>>> import numpy as np
>>> import numpy.linalg as la
>>> np.set_printoptions(precision=1, suppress=True, linewidth=100, legacy="1.25")
>>> mat = np.array([[50, -35, -10, 5],
...     [-35, 41, -10, 11],
...     [-10, -10, 20, -14],
...     [5, 11, -14, 21]])
>>> # null space of dimension 1
>>> left, sv, Vh = la.svd(mat)
>>> V = Vh[:(sv > 1e-8).sum()]
>>> rng = np.random.default_rng(4021)
>>> x = mat[1] + -1 * mat[0] + rng.integers(2) * np.eye(4)[0]
>>> x
array([-84.,  76.,   0.,   6.])
>>> la.matrix_rank(np.vstack([mat, x]))
4
>>> np.allclose(V.T @ V @ x, x)
False
>>> np.diag(V.T @ V)
array([0.7, 0.6, 0.7, 1. ])
>>> V.T @ V
array([[ 0.7, -0.4, -0.3,  0.1],
       [-0.4,  0.6, -0.3,  0.1],
       [-0.3, -0.3,  0.7,  0.1],
       [ 0.1,  0.1,  0.1,  1. ]])
>>> left, sv, Vh = la.svd(mat)
>>> np.argmax(sv[:-1] / (sv[1:] + 1e-6)) + 1
3
>>> M2 = left[:, :3] @ np.diag(sv[:3]) @ Vh[:3]
>>> M2
array([[ 50., -35., -10.,   5.],
       [-35.,  41., -10.,  11.],
       [-10., -10.,  20., -14.],
       [  5.,  11., -14.,  21.]])
>>> np.round(np.abs(mat - M2).max(), 1)
0.0
>>> round(float(la.norm(mat - M2) / la.norm(mat)), 1)
0.0
>>> M2 @ la.pinv(M2) @ M2
array([[ 50., -35., -10.,   5.],
       [-35.,  41., -10.,  11.],
       [-10., -10.,  20., -14.],
       [  5.,  11., -14.,  21.]])
>>> np.round(np.trace(la.pinv(M2) @ M2), 1)
3.0
>>> np.abs(np.diag(la.qr(M2)[1])) > 1e-9
array([ True,  True,  True, False])
>>> la.lstsq(M2[:-1].T, M2[-1])[2]
3
>>> np.allclose(M2[:-1].T @ la.lstsq(M2[:-1].T, M2[-1])[0], M2[-1])
True
>>> X = np.load("data.npy")
>>> X.round(1) + 0
array([[ 1. ,  0. , -0.2],
       [ 0. ,  0. ,  0. ],
       [-0.2,  0. ,  0. ]])
>>> # projection: eigenvalues are 0 or 1
>>> w, V = la.eigh(X)
>>> np.abs(V[:, -1]).round(6).argmax()
0
>>> np.round(V.T @ X @ V, 1) + 0
array([[0., 0., 0.],
       [0., 0., 0.],
       [0., 0., 1.]])
>>> np.round(V @ np.diag(w) @ V.T, 1) + 0
array([[ 1. ,  0. , -0.2],
       [ 0. ,  0. ,  0. ],
       [-0.2,  0. ,  0. ]])
>>> la.eigvalsh(X + 4 * np.eye(3))
array([4., 4., 5.])
>>> (w > 1e-8).sum(), (w < -1e-8).sum()
(1, 0)
>>> np.round(la.eigvalsh(X @ X), 1) + 0
array([0., 0., 1.])
>>> np.round(la.svd(X, compute_uv=False), 1) + 0
array([1., 0., 0.])
>>> np.round(np.sort(la.eigvals(X).real), 1) + 0
array([0., 0., 1.])
>>> np.round(la.norm(X, 2) / la.norm(X), 1)
1.0
>>> [round(float(x), 1) for x in la.svd(X, compute_uv=False)[:3]]
[1.0, 0.0, 0.0]
>>> la.matrix_rank(X, rtol=0.1)
1
>>> la.cond(X) > 100
True
>>> x = np.array([-2, -1, -3])
>>> h = np.maximum(X @ x, 0)
>>> np.tanh(X @ x)
array([-0.9,  0. ,  0.3])
>>> np.round(X * (h > 1e-9)[:, None], 1) + 0
array([[ 0. ,  0. ,  0. ],
       [ 0. ,  0. ,  0. ],
       [-0.2,  0. ,  0. ]])
>>> np.maximum(X @ (3 * x), 0)
array([0. , 0. , 0.8])
>>> np.maximum(X @ x, 0) - np.maximum(-X @ x, 0)
array([-1.3,  0. ,  0.3])
>>> np.round(X.T @ h, 1) + 0
array([-0.1,  0. ,  0. ])
>>> M = np.load("m.npy")
>>> M
array([[ 0., -1., -1.,  0.],
       [-1.,  0., -1.,  0.],
       [-1., -1.,  0.,  0.],
       [ 0.,  0.,  0.,  0.]])
>>> # splits into 2 blocks
>>> la.matrix_rank(M, rtol=0.1)
3
>>> round(float(la.norm(M, 2) / la.norm(M)), 1)
0.8
>>> K = np.array([[-7.7, 1.7, -0.7],
...     [6.9, 7.8, 9.0],
...     [-5.1, 8.4, -5.1],
...     [9.7, -15.6, 10.3],
...     [-12.8, 5.7, -6.5],
...     [3.9, -6.4, 1.0],
...     [-6.0, -1.2, -8.1],
...     [5.6, -5.6, -0.8],
...     [1.9, 6.3, -3.0],
...     [6.3, 0.8, -4.1]])
>>> cen = (K - K.mean(axis=0)) / K.std(axis=0)
>>> cen.std(axis=0)
array([1., 1., 1.])
>>> np.argwhere(np.abs(cen) > 2)
array([[3, 1]])
>>> b = la.lstsq(np.delete(cen, 1, axis=1), cen[:, 1])[0]
>>> b
array([-0.4, -0.2])
>>> cen = K - K.mean(axis=0)
>>> V = la.svd(cen)[2][:1]
>>> M2 = cen - cen @ V.T @ V
>>> la.norm(M2, axis=1).round(6).argmax()
1
>>> M2 = np.c_[K[:, :1] @ np.array([[-5]]), np.array([1, 1, 1, 2, 3, 2, 2, 0, 1, 3])]
>>> M2
array([[ 38.5,   1. ],
       [-34.5,   1. ],
       [ 25.5,   1. ],
       [-48.5,   2. ],
       [ 64. ,   3. ],
       [-19.5,   2. ],
       [ 30. ,   2. ],
       [-28. ,   0. ],
       [ -9.5,   1. ],
       [-31.5,   3. ]])
>>> la.matrix_rank(np.c_[K, M2])
4
>>> data = np.loadtxt("mat.csv", delimiter=",")
>>> data.round(1) + 0
array([[ 2.9, -0.7,  0.2],
       [-1.4,  1.7,  2. ],
       [ 1.7,  1.1,  2.3],
       [ 1. ,  1.4,  2.5],
       [-2.8,  0.1, -1. ],
       [-2.3, -0.6, -1.9],
       [ 1.5, -1.7, -1.9],
       [ 2. ,  0.8,  2.1],
       [-2.9,  0.7, -0.2],
       [-0.8, -1.5, -2.5],
       [ 2.9, -0.8,  0. ],
       [-1.5, -1.2, -2.3],
       [-1.9, -0.9, -2.1],
       [-0.4, -1.6, -2.5],
       [ 0.5,  1.6,  2.5],
       [ 2.9, -0.7,  0.2],
       [ 2.3, -1.5, -1.2]])
>>> # rows and columns are dependent
>>> labels = data[:, 1] > np.median(data[:, 1])
>>> u = data[labels].mean(axis=0) - data[~labels].mean(axis=0)
>>> u
array([-1.4,  2. ,  2.4])
>>> labels.astype(int)
array([0, 1, 1, 1, 1, 1, 0, 1, 1, 0, 0, 0, 0, 0, 1, 0, 0])
>>> gram = np.cov(data, rowvar=False)
>>> gram.shape
(3, 3)
>>> left, sv, Vh = la.svd(data)
>>> np.argmax(sv[:-1] / (sv[1:] + 1e-6)) + 1
2
>>> M2 = left[:, :2] @ np.diag(sv[:2]) @ Vh[:2]
>>> M2.round(1) + 0
array([[ 2.9, -0.7,  0.2],
       [-1.4,  1.7,  2. ],
       [ 1.7,  1.1,  2.3],
       [ 1. ,  1.4,  2.5],
       [-2.8,  0.1, -1. ],
       [-2.3, -0.6, -1.9],
       [ 1.5, -1.7, -1.9],
       [ 2. ,  0.8,  2.1],
       [-2.9,  0.7, -0.2],
       [-0.8, -1.5, -2.5],
       [ 2.9, -0.8,  0. ],
       [-1.5, -1.2, -2.3],
       [-1.9, -0.9, -2.1],
       [-0.4, -1.6, -2.5],
       [ 0.5,  1.6,  2.5],
       [ 2.9, -0.7,  0.2],
       [ 2.3, -1.5, -1.2]])
>>> round(float(la.norm(data - M2) / la.norm(data)), 1)
0.0
>>> la.matrix_rank(data, rtol=0.05)
2
>>> x = np.array([-1, -3, 1])
>>> h = np.maximum(data @ x, 0)
>>> data * (h > 1e-9)[:, None]
array([[ 0. , -0. ,  0. ],
       [-0. ,  0. ,  0. ],
       [ 0. ,  0. ,  0. ],
       [ 0. ,  0. ,  0. ],
       [-2.8,  0.1, -1. ],
       [-2.3, -0.6, -1.9],
       [ 1.5, -1.7, -1.9],
       [ 0. ,  0. ,  0. ],
       [-2.9,  0.7, -0.2],
       [-0.8, -1.5, -2.5],
       [ 0. , -0. , -0. ],
       [-1.5, -1.2, -2.3],
       [-1.9, -0.9, -2.1],
       [-0.4, -1.6, -2.5],
       [ 0. ,  0. ,  0. ],
       [ 0. , -0. ,  0. ],
       [ 2.3, -1.5, -1.2]])
>>> data.T @ h
array([-18.2, -18.6, -35.1])
>>> np.maximum(data @ (3 * x), 0)
array([0. , 0. , 0. , 0. , 4.3, 6.8, 5.4, 0. , 1.8, 8.1, 0. , 7.9, 7.4, 8. , 0. , 0. , 2.7])
>>> np.flatnonzero(h > 1e-9)
array([ 4,  5,  6,  8,  9, 11, 12, 13, 16])
>>> np.maximum(data @ x, 0) - np.maximum(-data @ x, 0)
array([-0.7, -1.8, -2.6, -2.7,  1.4,  2.3,  1.8, -2.4,  0.6,  2.7, -0.4,  2.6,  2.5,  2.7, -2.7,
       -0.7,  0.9])
>>> np.tanh(data @ x)
array([-0.6, -1. , -1. , -1. ,  0.9,  1. ,  0.9, -1. ,  0.5,  1. , -0.4,  1. ,  1. ,  1. , -1. ,
       -0.6,  0.7])
>>> rk = la.matrix_rank(data)
>>> rk
2
>>> N = la.svd(data)[2][rk:].T
>>> N.shape
(3, 1)
>>> N[:, 0] / N[np.abs(N[:, 0]).round(6).argmax(), 0]
array([ 0.3,  1. , -0.7])
>>> np.allclose(data @ N, 0)
True
>>> [int(la.matrix_rank(np.delete(data, i, axis=0))) for i in range(17)]
[2, 2, 2, 2, 2, 2, 2, 2, 2, 2, 2, 2, 2, 2, 2, 2, 2]
>>> N @ N.T
array([[ 0.1,  0.2, -0.1],
       [ 0.2,  0.6, -0.4],
       [-0.1, -0.4,  0.3]])
>>> feats = np.array([[39.0, 0.0, 6.0], [0.0, 3.0, 0.0], [6.0, 0.0, 4.0]])
>>> feats
array([[39.,  0.,  6.],
       [ 0.,  3.,  0.],
       [ 6.,  0.,  4.]])
>>> x = np.ones(3)
>>> for _ in range(4):
...     x = feats @ x
...     x /= la.norm(x)
...     print(round(x @ feats @ x, 1))
... 
39.7
40.0
40.0
40.0
>>> x.round(1) + 0
array([1. , 0. , 0.2])
>>> round(float(la.eigvalsh(feats)[-1]), 1)
40.0
>>> low = la.cholesky(feats)
>>> la.eigvalsh(feats).min() > 0
True
>>> feats / np.sqrt(np.outer(np.diag(feats), np.diag(feats)))
array([[1. , 0. , 0.5],
       [0. , 1. , 0. ],
       [0.5, 0. , 1. ]])
>>> low @ low.T
array([[39.,  0.,  6.],
       [ 0.,  3.,  0.],
       [ 6.,  0.,  4.]])
>>> np.diag(low) ** 2
array([39. ,  3. ,  3.1])
>>> w, V = la.eigvalsh(feats)
Traceback (most recent call last):
  File "<python-input-108>", line 1, in <module>
    w, V = la.eigvalsh(feats)
    ^^^^
ValueError: too many values to unpack (expected 2)
>>> w, V = la.eigh(feats)
>>> la.eigvalsh(feats + -1 * np.eye(3))
array([ 2.,  2., 39.])
>>> np.abs(V[:, -1])
array([1. , 0. , 0.2])
>>> np.unique(w.round(6) + 0, return_counts=True)[1]
array([2, 1])
>>> np.abs(V[:, -1]).round(6).argmax()
0
>>> W0 = np.loadtxt("test12.csv", delimiter=",")
>>> W0
array([[ 0.4, -0.4,  0.2],
       [-0.1, -1.4,  0.2],
       [ 0.1,  0.9,  0.1],
       [-0.7, -1. , -0.2],
       [ 0.7,  0.5,  0.9],
       [-0.5, -0.8,  0.3],
       [ 4.5,  1.8, -3. ],
       [ 1.7, -0.2, -0.7],
       [-0.1,  0.7, -0.5],
       [ 0.1, -0.3, -0.2],
       [ 0.2, -0.8,  1.4],
       [-0.9,  0.9, -1.3],
       [ 0.1,  1.6, -0.4],
       [ 0.4,  0.4, -0.8],
       [-1. ,  0.8,  0. ],
       [ 0.3, -1.8, -1.4],
       [ 0.1, -0.1, -0.6],
       [ 0.8,  1.2,  1. ],
       [ 0. ,  0.6, -1.2],
       [-1.9, -0.9,  0.3],
       [ 0.5,  0.5,  0.3],
       [ 2.2, -1. , -1. ],
       [-0.3, -0.4,  1.3],
       [-0.8, -0.6,  1.1],
       [ 0. ,  1. ,  0.9]])
>>> M2 = np.c_[W0[:, :2] @ np.array([[-3, 0], [3, 0]]), np.array([0, 0, 0, 0, 1, 0, 2, 2, 2, 1, 2, 1, 0, 0, 1, 1, 1, 2, 0, 2, 1, 0, 1, 2, 1])]
>>> M2.round(1) + 0
array([[-2.4,  0. ,  0. ],
       [-3.9,  0. ,  0. ],
       [ 2.4,  0. ,  0. ],
       [-0.9,  0. ,  0. ],
       [-0.6,  0. ,  1. ],
       [-0.9,  0. ,  0. ],
       [-8.1,  0. ,  2. ],
       [-5.7,  0. ,  2. ],
       [ 2.4,  0. ,  2. ],
       [-1.2,  0. ,  1. ],
       [-3. ,  0. ,  2. ],
       [ 5.4,  0. ,  1. ],
       [ 4.5,  0. ,  0. ],
       [ 0. ,  0. ,  0. ],
       [ 5.4,  0. ,  1. ],
       [-6.3,  0. ,  1. ],
       [-0.6,  0. ,  1. ],
       [ 1.2,  0. ,  2. ],
       [ 1.8,  0. ,  0. ],
       [ 3. ,  0. ,  2. ],
       [ 0. ,  0. ,  1. ],
       [-9.6,  0. ,  0. ],
       [-0.3,  0. ,  1. ],
       [ 0.6,  0. ,  2. ],
       [ 3. ,  0. ,  1. ]])
>>> np.round(la.norm(M2 - W0 @ la.lstsq(W0, M2)[0], axis=0), 1) + 0
array([0. , 0. , 5.9])
>>> la.matrix_rank(np.c_[W0, M2])
4
>>> x = np.array([0, 2, 2])
>>> h = np.maximum(W0 @ x, 0)
>>> np.flatnonzero(h > 1e-9)
array([ 2,  4,  8, 10, 12, 14, 17, 20, 22, 23, 24])
>>> h
array([0. , 0. , 2. , 0. , 2.8, 0. , 0. , 0. , 0.4, 0. , 1.2, 0. , 2.4, 0. , 1.6, 0. , 0. , 4.4,
       0. , 0. , 1.6, 0. , 1.8, 1. , 3.8])
>>> np.maximum(W0 @ x, 0) - np.maximum(-W0 @ x, 0)
array([-0.4, -2.4,  2. , -2.4,  2.8, -1. , -2.4, -1.8,  0.4, -1. ,  1.2, -0.8,  2.4, -0.8,  1.6,
       -6.4, -1.4,  4.4, -1.2, -1.2,  1.6, -4. ,  1.8,  1. ,  3.8])
>>> np.maximum(W0 @ (3 * x), 0)
array([ 0. ,  0. ,  6. ,  0. ,  8.4,  0. ,  0. ,  0. ,  1.2,  0. ,  3.6,  0. ,  7.2,  0. ,  4.8,
        0. ,  0. , 13.2,  0. ,  0. ,  4.8,  0. ,  5.4,  3. , 11.4])
>>> M2 = np.array([[1, 1, 3], [-3, 2, -1], [1, -2, -1]])
>>> np.round(np.einsum("ik,kj->ji", W0, M2), 1) + 0
array([[ 1.8,  4.3, -2.5,  2.1,  0.1,  2.2, -3.9,  1.6, -2.7,  0.8,  4. , -4.9, -5.1, -1.6, -3.4,
         4.3, -0.2, -1.8, -3. ,  1.1, -0.7,  4.2,  2.2,  2.1, -2.1],
       [-0.8, -3.3,  1.7, -2.3, -0.1, -2.7, 14.1,  2.7,  2.3, -0.1, -4.2,  3.5,  4.1,  2.8,  0.6,
        -0.5,  1.1,  1.2,  3.6, -4.3,  0.9,  2.2, -3.7, -4.2,  0.2],
       [ 1.4,  0.9, -0.7, -0.9,  0.7, -1. , 14.7,  6. , -0.5,  0.8,  0. , -2.3, -0.9,  1.6, -3.8,
         4.1,  1. ,  0.2,  0.6, -5.1,  0.7,  8.6, -1.8, -2.9, -1.9]])
>>> la.matrix_rank(W0 @ M2)
3
>>> np.einsum("ij->j", W0)
array([ 5.8,  1.2, -3.3])
>>> la.matrix_rank(np.vstack([W0, M2.T]))
3
>>> np.round(M2.T @ W0.T, 1) + 0
array([[ 1.8,  4.3, -2.5,  2.1,  0.1,  2.2, -3.9,  1.6, -2.7,  0.8,  4. , -4.9, -5.1, -1.6, -3.4,
         4.3, -0.2, -1.8, -3. ,  1.1, -0.7,  4.2,  2.2,  2.1, -2.1],
       [-0.8, -3.3,  1.7, -2.3, -0.1, -2.7, 14.1,  2.7,  2.3, -0.1, -4.2,  3.5,  4.1,  2.8,  0.6,
        -0.5,  1.1,  1.2,  3.6, -4.3,  0.9,  2.2, -3.7, -4.2,  0.2],
       [ 1.4,  0.9, -0.7, -0.9,  0.7, -1. , 14.7,  6. , -0.5,  0.8,  0. , -2.3, -0.9,  1.6, -3.8,
         4.1,  1. ,  0.2,  0.6, -5.1,  0.7,  8.6, -1.8, -2.9, -1.9]])
>>> np.round(np.einsum("ik,kj->ij", W0, M2), 1) + 0
array([[ 1.8, -0.8,  1.4],
       [ 4.3, -3.3,  0.9],
       [-2.5,  1.7, -0.7],
       [ 2.1, -2.3, -0.9],
       [ 0.1, -0.1,  0.7],
       [ 2.2, -2.7, -1. ],
       [-3.9, 14.1, 14.7],
       [ 1.6,  2.7,  6. ],
       [-2.7,  2.3, -0.5],
       [ 0.8, -0.1,  0.8],
       [ 4. , -4.2,  0. ],
       [-4.9,  3.5, -2.3],
       [-5.1,  4.1, -0.9],
       [-1.6,  2.8,  1.6],
       [-3.4,  0.6, -3.8],
       [ 4.3, -0.5,  4.1],
       [-0.2,  1.1,  1. ],
       [-1.8,  1.2,  0.2],
       [-3. ,  3.6,  0.6],
       [ 1.1, -4.3, -5.1],
       [-0.7,  0.9,  0.7],
       [ 4.2,  2.2,  8.6],
       [ 2.2, -3.7, -1.8],
       [ 2.1, -4.2, -2.9],
       [-2.1,  0.2, -1.9]])
>>> np.round(W0 @ M2, 1) + 0
array([[ 1.8, -0.8,  1.4],
       [ 4.3, -3.3,  0.9],
       [-2.5,  1.7, -0.7],
       [ 2.1, -2.3, -0.9],
       [ 0.1, -0.1,  0.7],
       [ 2.2, -2.7, -1. ],
       [-3.9, 14.1, 14.7],
       [ 1.6,  2.7,  6. ],
       [-2.7,  2.3, -0.5],
       [ 0.8, -0.1,  0.8],
       [ 4. , -4.2,  0. ],
       [-4.9,  3.5, -2.3],
       [-5.1,  4.1, -0.9],
       [-1.6,  2.8,  1.6],
       [-3.4,  0.6, -3.8],
       [ 4.3, -0.5,  4.1],
       [-0.2,  1.1,  1. ],
       [-1.8,  1.2,  0.2],
       [-3. ,  3.6,  0.6],
       [ 1.1, -4.3, -5.1],
       [-0.7,  0.9,  0.7],
       [ 4.2,  2.2,  8.6],
       [ 2.2, -3.7, -1.8],
       [ 2.1, -4.2, -2.9],
       [-2.1,  0.2, -1.9]])
